$ ipython --no-banner

In [1]: import numpy as np

In [2]: np.set_printoptions(precision=1, suppress=True, linewidth=120, legacy="1.25")

In [3]: def rnd(a):
   ...:     return np.round(a, 1) + 0
   ...: 

In [4]: W0 = np.loadtxt("run15.csv", delimiter=",")

In [5]: W0
Out[5]: 
array([[-9.1,  4. , -1. ],
       [-6.5, -3.4, -6.8],
       [ 7.4, -5.4,  4. ],
       [ 1.9, -6.6,  7.3],
       [-7. ,  6.8,  2.2],
       [ 8.3, -5.3, -2. ],
       [ 9.9,  1.2, -0.5],
       [-5.5, -5.7,  6.1],
       [ 2.3, -6.4,  7.3],
       [-7.5, -2.7, -6. ],
       [-8. ,  5. , -3.3],
       [-6.7,  2.5,  7. ],
       [-1.4, -9.8, -1.4],
       [-1.8, -5.9, -7.8],
       [ 7.3, -3.8, -5.7],
       [ 2.5,  7.7, -5.9],
       [ 6.4,  3.8,  6.7],
       [-2.2,  0.3,  9.8],
       [ 9.8, -1.1,  1.5],
       [ 7.7,  0.7, -6.4],
       [-9.3,  1.2, -3.3],
       [ 3. , -9.1,  2.8],
       [ 5.4, -3.2, -7.8]])

In [6]: O, evecs = np.linalg.qr(W0[:, :1])[0], np.linalg.qr(W0[:, 1:])[0]

In [7]: sv = np.linalg.svd(O.T @ evecs, compute_uv=False)

In [8]: rnd(np.degrees(np.arccos(sv.clip(0, 1))))
Out[8]: array([75.9])

In [9]: print((sv > 0.9).sum())
0

In [10]: rnd(sv)
Out[10]: array([0.2])

In [11]: B = np.array([[-2, 1, 2], [0, -2, -1], [-1, 2, -2]])

In [12]: rnd(np.einsum("ij->j", W0))
Out[12]: array([  6.9, -35.2,  -3.2])

In [13]: np.linalg.matrix_rank(W0 @ B)
Out[13]: 3

In [14]: np.einsum("ij,ij->", W0, B)
ValueError: operands could not be broadcast together with remapped shapes [original->remapped]: (23,3)->(23,3) (3,3)->(3,3) 


In [15]: np.vstack([W0, B.T]).shape
Out[15]: (26, 3)

In [16]: E = np.loadtxt("mat.csv", delimiter=",")

In [17]: print(E)
[[2. 4.]
 [4. 2.]]

In [18]: w, evecs = np.linalg.eig(E)

In [19]: rnd(np.sort(np.linalg.eigvals(E @ E)))
Out[19]: array([ 4., 36.])

In [20]: np.prod(w)
Out[20]: -12.0

In [21]: W = np.array([[0, -4, -1, -3, 3, -4], [4, -3, 0, 5, 0, 4], [4, 3, -5, 0, 0, -2]])

In [22]: coef = np.array([5, 4, 3, 4, 1, 1])

In [23]: H = np.maximum(W0 @ W + coef, 0)

In [24]: rnd((H > 0).mean(axis=0))
Out[24]: array([0.5, 0.7, 0.5, 0.4, 0.5, 0.4])

In [25]: (H > 0).astype(int)
Out[25]: 
array([[1, 1, 1, 1, 0, 1],
       [0, 1, 1, 1, 0, 1],
       [0, 1, 0, 0, 1, 0],
       [1, 1, 0, 0, 1, 0],
       [1, 1, 0, 1, 0, 1],
       [0, 0, 1, 0, 1, 0],
       [1, 0, 0, 0, 1, 0],
       [1, 1, 0, 0, 0, 0],
       [1, 1, 0, 0, 1, 0],
       [0, 1, 1, 1, 0, 1],
       [1, 1, 1, 1, 0, 1],
       [1, 1, 0, 1, 0, 1],
       [0, 1, 1, 0, 0, 0],
       [0, 1, 1, 0, 0, 1],
       [0, 0, 1, 0, 1, 0],
       [1, 0, 1, 1, 1, 1],
       [1, 0, 0, 1, 1, 0],
       [1, 1, 0, 1, 0, 0],
       [1, 0, 0, 0, 1, 0],
       [0, 0, 1, 0, 1, 0],
       [0, 1, 1, 1, 0, 1],
       [0, 1, 0, 0, 1, 0],
       [0, 0, 1, 0, 1, 0]])

In [26]: cent = np.array([[2, 2, -7],
    ...:     [-1, 5, -1],
    ...:     [-7, -6, -9],
    ...:     [9, -5, 3],
    ...:     [0, 4, -3],
    ...:     [7, 3, -7]])

In [27]: W @ cent
Out[27]: 
array([[-44,   1,  23],
       [ 84, -20, -38],
       [ 26,  47,  28]])

In [28]: print((H @ cent).round(6).argmax(axis=1))
[0 0 1 1 0 1 1 1 1 0 0 0 1 1 1 0 1 1 1 1 0 1 1]

In [29]: np.poly(E)
Out[29]: array([  1.,  -4., -12.])

In [30]: rnd(np.linalg.det(E.T))
Out[30]: -12.0

In [31]: print(rnd(np.linalg.det(E[::-1])))
12.0

In [32]: rnd(np.linalg.eigvals(E))
Out[32]: array([ 6., -2.])

In [33]: print(rnd(np.linalg.eigvals(E).sum().real))
4.0

In [34]: print(rnd(np.linalg.det(2 * E)), rnd(np.linalg.det(E)))
-48.0 -12.0

In [35]: O = E.astype(float).copy()

In [36]: for j in range(2):
    ...:     O[:, j] -= O[:, :j] @ (O[:, :j].T @ O[:, j])
    ...:     O[:, j] /= np.linalg.norm(O[:, j])
    ...: 

In [37]: rnd(O.T @ O)
Out[37]: 
array([[1., 0.],
       [0., 1.]])

In [38]: rnd(O)
Out[38]: 
array([[ 0.4,  0.9],
       [ 0.9, -0.4]])

In [39]: np.all(np.linalg.eigvalsh(E) > 0)
Out[39]: False

In [40]: J, _ = np.linalg.qr(np.array([[-1.0, -0.4], [0.9, -0.3]]))

In [41]: rnd(J)
Out[41]: 
array([[-0.7,  0.7],
       [ 0.7,  0.7]])

In [42]: B = np.array([[0, 1, 2], [2, 1, 2]])

In [43]: rnd(np.einsum("ij->j", J))
Out[43]: array([-0.1,  1.4])

In [44]: print(np.linalg.matrix_rank(J @ B))
2

In [45]: rnd(J @ B)
Out[45]: 
array([[ 1.3, -0.1, -0.1],
       [ 1.5,  1.4,  2.8]])

In [46]: B @ J
ValueError: matmul: Input operand 1 has a mismatch in its core dimension 0, with gufunc signature (n?,k),(k,m?)->(n?,m?) (size 2 is different from 3)


In [47]: np.vstack([J, B.T]).shape
Out[47]: (5, 2)

In [48]: np.linalg.matrix_rank(np.vstack([J, B.T]))
Out[48]: 2

In [49]: rnd(np.einsum("ik,kj->ji", J, B))
Out[49]: 
array([[ 1.3,  1.5],
       [-0.1,  1.4],
       [-0.1,  2.8]])

In [50]: data = np.load("a.npy")

In [51]: data
Out[51]: 
array([[ 0.2,  0. ,  0.5, -0.2],
       [-1.1,  0. , -3.2,  1.2],
       [-2.2, -0.2, -6.5,  2. ],
       [-0.7,  0. , -2.1,  0.7],
       [ 1.2, -0.1,  3.5, -1.2],
       [ 0.7,  0.2,  2.3, -0.7],
       [ 0.4, -0.1,  1. , -0.3],
       [-0.9, -0.1, -2.9,  0.9],
       [ 2. ,  0. ,  5.4, -1.8],
       [-2.2,  0. , -6.6,  2. ],
       [ 0.1,  0. ,  0. ,  0. ],
       [ 0.7, -0.1,  2.1, -0.7],
       [-0.2,  0. , -0.8,  0.2],
       [ 0.8,  0.1,  2.5, -1.1],
       [ 1.4,  0. ,  3.8, -1.2],
       [ 0.6,  0. ,  1.7, -0.3],
       [ 0.3, -0.1,  0.4, -0.2],
       [-1.2,  0.3, -3.8,  1.2],
       [-0.3,  0.1, -1.9,  0.5],
       [ 0.7,  0. ,  2.1, -0.7],
       [ 0.1,  0. ,  0.2, -0.1],
       [-0.7,  0. , -2.2,  0.8],
       [ 0. , -0.1,  0.5, -0.3],
       [-0.2,  0.1, -0.8,  0.4],
       [-1.2, -0.1, -3.3,  1.1]])

In [52]: x = np.array([-5, 0, 0, 5])

In [53]: print(np.sign((data @ x).round(6)))
[-1.  1.  1.  1. -1. -1. -1.  1. -1.  1. -1. -1.  1. -1. -1. -1. -1.  1.  1. -1. -1.  1. -1.  1.  1.]

In [54]: (data @ x).argmax()
Out[54]: 2

In [55]: print(rnd(data @ np.ones(4)))
[ 0.5 -3.1 -6.9 -2.1  3.4  2.5  1.  -3.   5.6 -6.8  0.1  2.  -0.8  2.3  4.   2.   0.4 -3.5 -1.6  2.1  0.2 -2.1  0.1
 -0.5 -3.5]

In [56]: np.einsum("ij,j->i", data, x)
Out[56]: 
array([ -2. ,  11.5,  21. ,   7. , -12. ,  -7. ,  -3.5,   9. , -19. ,  21. ,  -0.5,  -7. ,   2. ,  -9.5, -13. ,  -4.5,
        -2.5,  12. ,   4. ,  -7. ,  -1. ,   7.5,  -1.5,   3. ,  11.5])

In [57]: z = data[:, 1] > np.median(data[:, 1])

In [58]: r0 = data[z].mean(axis=0) - data[~z].mean(axis=0)

In [59]: print(z.astype(int))
[0 0 0 0 0 1 0 0 0 0 0 0 0 1 0 0 0 1 1 0 0 0 0 1 0]

In [60]: ((data - data.mean(axis=0)) @ r0 > 0).astype(int)
Out[60]: array([1, 0, 0, 0, 0, 1, 0, 0, 1, 0, 1, 0, 1, 1, 1, 0, 0, 1, 1, 1, 1, 0, 0, 1, 0])

In [61]: rnd((((data - data.mean(axis=0)) @ r0 > 0) == z).mean())
Out[61]: 0.7

In [62]: A = np.load("case9.npy")

In [63]: print(A)
[[5 1 7 0]
 [4 5 9 3]
 [6 7 5 5]
 [1 9 5 9]
 [5 1 3 4]
 [5 1 7 0]]

In [64]: np.unravel_index(np.abs(A).argmax(), A.shape)
Out[64]: (1, 2)

In [65]: print(rnd(np.linalg.svd(A, compute_uv=False)))
[23.  10.2  4.3  2.3]

In [66]: rnd(np.linalg.norm(A))
Out[66]: 25.6

In [67]: np.count_nonzero(A)
Out[67]: 22

In [68]: A - A[0]
Out[68]: 
array([[ 0,  0,  0,  0],
       [-1,  4,  2,  3],
       [ 1,  6, -2,  5],
       [-4,  8, -2,  9],
       [ 0,  0, -4,  4],
       [ 0,  0,  0,  0]])

In [69]: np.diff(A, axis=0)
Out[69]: 
array([[-1,  4,  2,  3],
       [ 2,  2, -4,  2],
       [-5,  2,  0,  4],
       [ 4, -8, -2, -5],
       [ 0,  0,  4, -4]])

In [70]: r0 = np.array([1, 3, -3, 0, 3, -2]) + 0.5

In [71]: mat = np.eye(6) - 2 * np.outer(r0, r0) / (r0 @ r0)

In [72]: rnd(mat)
Out[72]: 
array([[ 0.9, -0.3,  0.2,  0. , -0.3,  0.1],
       [-0.3,  0.3,  0.5, -0.1, -0.7,  0.3],
       [ 0.2,  0.5,  0.6,  0.1,  0.5, -0.2],
       [ 0. , -0.1,  0.1,  1. , -0.1,  0. ],
       [-0.3, -0.7,  0.5, -0.1,  0.3,  0.3],
       [ 0.1,  0.3, -0.2,  0. ,  0.3,  0.9]])

In [73]: w, evecs = np.linalg.eigh(mat)

In [74]: rnd(np.linalg.eigvalsh(mat + -1 * np.eye(6)))
Out[74]: array([-2.,  0.,  0.,  0.,  0.,  0.])

In [75]: print(rnd(np.linalg.svd(mat, compute_uv=False)))
[1. 1. 1. 1. 1. 1.]

In [76]: print((w > 1e-8).sum(), (w < -1e-8).sum())
5 1

In [77]: rnd(evecs.T @ evecs)
Out[77]: 
array([[1., 0., 0., 0., 0., 0.],
       [0., 1., 0., 0., 0., 0.],
       [0., 0., 1., 0., 0., 0.],
       [0., 0., 0., 1., 0., 0.],
       [0., 0., 0., 0., 1., 0.],
       [0., 0., 0., 0., 0., 1.]])

In [78]: print(rnd(w))
[-1.  1.  1.  1.  1.  1.]

In [79]: feats = np.load("data.npy")

In [80]: feats
Out[80]: 
array([[-0.2,  0.5, -0.6],
       [-2.5,  3.2, -3.9],
       [ 0.2,  0.6, -1.9],
       [ 0.7,  1.2, -1.6],
       [ 0.2,  5.9,  1. ],
       [-1.5, -2.7,  1.8],
       [ 1.4,  0.6, -2.3],
       [-1.4, -3.2, -2. ],
       [ 1.1,  0.1,  0.1],
       [ 1. ,  2.2,  2.6],
       [ 1.7, -2.1,  2.1],
       [-0.3, -3.9, -1.4],
       [-1. ,  2.9,  0.5],
       [ 2.5, -1.1,  1.1],
       [-1. , -1.4,  2.5],
       [-2.1,  0.2, -2.3],
       [ 2.4, -1.5, -0.6],
       [ 1.9, -0.8,  1.5],
       [ 0.5, -1.3, -0.7],
       [ 0.8,  1.9,  3.3],
       [ 2.8, -0.9, -1.3],
       [ 0.1, -1.7, -2. ],
       [ 0.2,  1.4, -1.1],
       [ 1.9, -3.3,  1.2],
       [-0.3,  2.5,  2.5]])

In [81]: O, Rm = np.linalg.qr(feats)

In [82]: rnd(O)
Out[82]: 
array([[ 0. ,  0. , -0.1],
       [-0.3, -0.2, -0.4],
       [ 0. , -0.1, -0.2],
       [ 0.1, -0.1, -0.2],
       [ 0. , -0.5,  0. ],
       [-0.2,  0.3,  0.3],
       [ 0.2, -0.1, -0.3],
       [-0.2,  0.3, -0.1],
       [ 0.2,  0. ,  0. ],
       [ 0.1, -0.2,  0.2],
       [ 0.2,  0.1,  0.2],
       [ 0. ,  0.4, -0.1],
       [-0.1, -0.2,  0.1],
       [ 0.3,  0. ,  0. ],
       [-0.1,  0.1,  0.3],
       [-0.3,  0. , -0.2],
       [ 0.3,  0.1, -0.1],
       [ 0.3,  0. ,  0.1],
       [ 0.1,  0.1, -0.1],
       [ 0.1, -0.2,  0.3],
       [ 0.4,  0. , -0.2],
       [ 0. ,  0.1, -0.2],
       [ 0. , -0.1, -0.1],
       [ 0.3,  0.2,  0.1],
       [ 0. , -0.2,  0.3]])

In [83]: rnd(np.abs(np.diag(Rm)))
Out[83]: array([ 7.3, 11.3,  9.1])

In [84]: rnd(O.T @ O)
Out[84]: 
array([[1., 0., 0.],
       [0., 1., 0.],
       [0., 0., 1.]])

In [85]: rnd(abs(Rm[0, 0])), rnd(np.linalg.norm(feats[:, 0]))
Out[85]: (7.3, 7.3)

In [86]: X = np.loadtxt("sample7.csv", delimiter=",")

In [87]: X
Out[87]: 
array([[ 0.1, -0.2, -0.1,  0.2,  0.2,  0.3],
       [ 3.7, -3.8,  6. ,  3.5,  7.5, -4. ],
       [ 3.9, -4.3,  6.7,  3. ,  8.4, -3.9],
       [ 0.1, -0.3, -0.2, -0.3, -0.3, -0.2],
       [ 2.5, -1.5,  2.8,  1.9,  3.1, -1.8],
       [ 1.6, -1.9,  2.1,  0.9,  3.5, -1.4],
       [ 1.1, -1.3,  2.8,  1.5,  3. , -1.9],
       [ 2.3, -2.3,  3.7,  1.8,  4.5, -2.8],
       [ 4.6, -3.6,  6.3,  3.4,  7.6, -3.8],
       [-0.5, -0.3, -0.2,  0.1,  0.4, -0.3],
       [ 0.7, -0.6,  1.5,  0.7,  1.4, -0.8],
       [ 1.4, -1.5,  2.6,  1.1,  3.1, -2.2],
       [ 3. , -3.5,  5.2,  2.5,  5.9, -2.8],
       [ 2.8, -3.7,  4.5,  2.8,  5.5, -3.5],
       [ 1.9, -1.9,  2.9,  1.1,  2.9, -1.8],
       [ 2.2, -2.2,  4.4,  2.2,  4.9, -2.3],
       [ 3. , -2.8,  5.6,  2.7,  6.1, -3.2]])

In [88]: B = X / np.sqrt((X ** 2).mean(axis=1, keepdims=True))

In [89]: rnd(B[3])
Out[89]: array([ 0.4, -1.2, -0.8, -1.2, -1.2, -0.8])

In [90]: print(np.linalg.matrix_rank(X - X.mean(axis=1, keepdims=True)))
5

In [91]: rnd(np.linalg.norm(B, axis=1))
Out[91]: array([2.4, 2.4, 2.4, 2.4, 2.4, 2.4, 2.4, 2.4, 2.4, 2.4, 2.4, 2.4, 2.4, 2.4, 2.4, 2.4, 2.4])

In [92]: d = np.linalg.norm(X[:, None] - X[None], axis=-1)

In [93]: print(np.unravel_index(d.round(6).argmax(), d.shape))
(2, 3)

In [94]: d.shape
Out[94]: (17, 17)

In [95]: x = np.array([0, 1, 1, 2, -1, 1])

In [96]: y = X @ x

In [97]: rnd(np.linalg.lstsq(X, y)[0])
Out[97]: array([ 0.,  1.,  1.,  2., -1.,  1.])

In [98]: rnd(np.linalg.pinv(X) @ X)
Out[98]: 
array([[1., 0., 0., 0., 0., 0.],
       [0., 1., 0., 0., 0., 0.],
       [0., 0., 1., 0., 0., 0.],
       [0., 0., 0., 1., 0., 0.],
       [0., 0., 0., 0., 1., 0.],
       [0., 0., 0., 0., 0., 1.]])

In [99]: rnd(y)
Out[99]: array([ 0.2, -2.3, -3.9, -1. ,  0.2, -2.9, -0.4, -2.3, -1.9, -1. ,  0.1, -2. , -2. , -2.6, -1.5, -0.6, -1.1])

In [100]: rnd(np.linalg.solve(X.T @ X, X.T @ y))
Out[100]: array([ 0.,  1.,  1.,  2., -1.,  1.])

In [101]: rng = np.random.default_rng(65)

In [102]: y = y + 0.3 * rng.normal(size=17)

In [103]: rnd(y)
Out[103]: array([-0.1, -2.2, -3.5, -1.5,  0. , -3.1, -0.4, -2.2, -2.3, -0.9,  0.3, -1.4, -2. , -2.3, -1.6, -1. , -0.9])

In [104]: coef, *_ = np.linalg.lstsq(X, y)

In [105]: rnd(X.T @ (y - X @ coef))
Out[105]: array([0., 0., 0., 0., 0., 0.])

In [106]: [round(float(np.linalg.norm(np.linalg.solve(X.T @ X + lam * np.eye(6), X.T @ y))), 2) for lam in (0, 1, 10, 100)]
Out[106]: [2.68, 1.66, 0.47, 0.19]

In [107]: rnd(coef)
Out[107]: array([-0.3,  1. ,  1.1,  1.9, -1. ,  0.6])
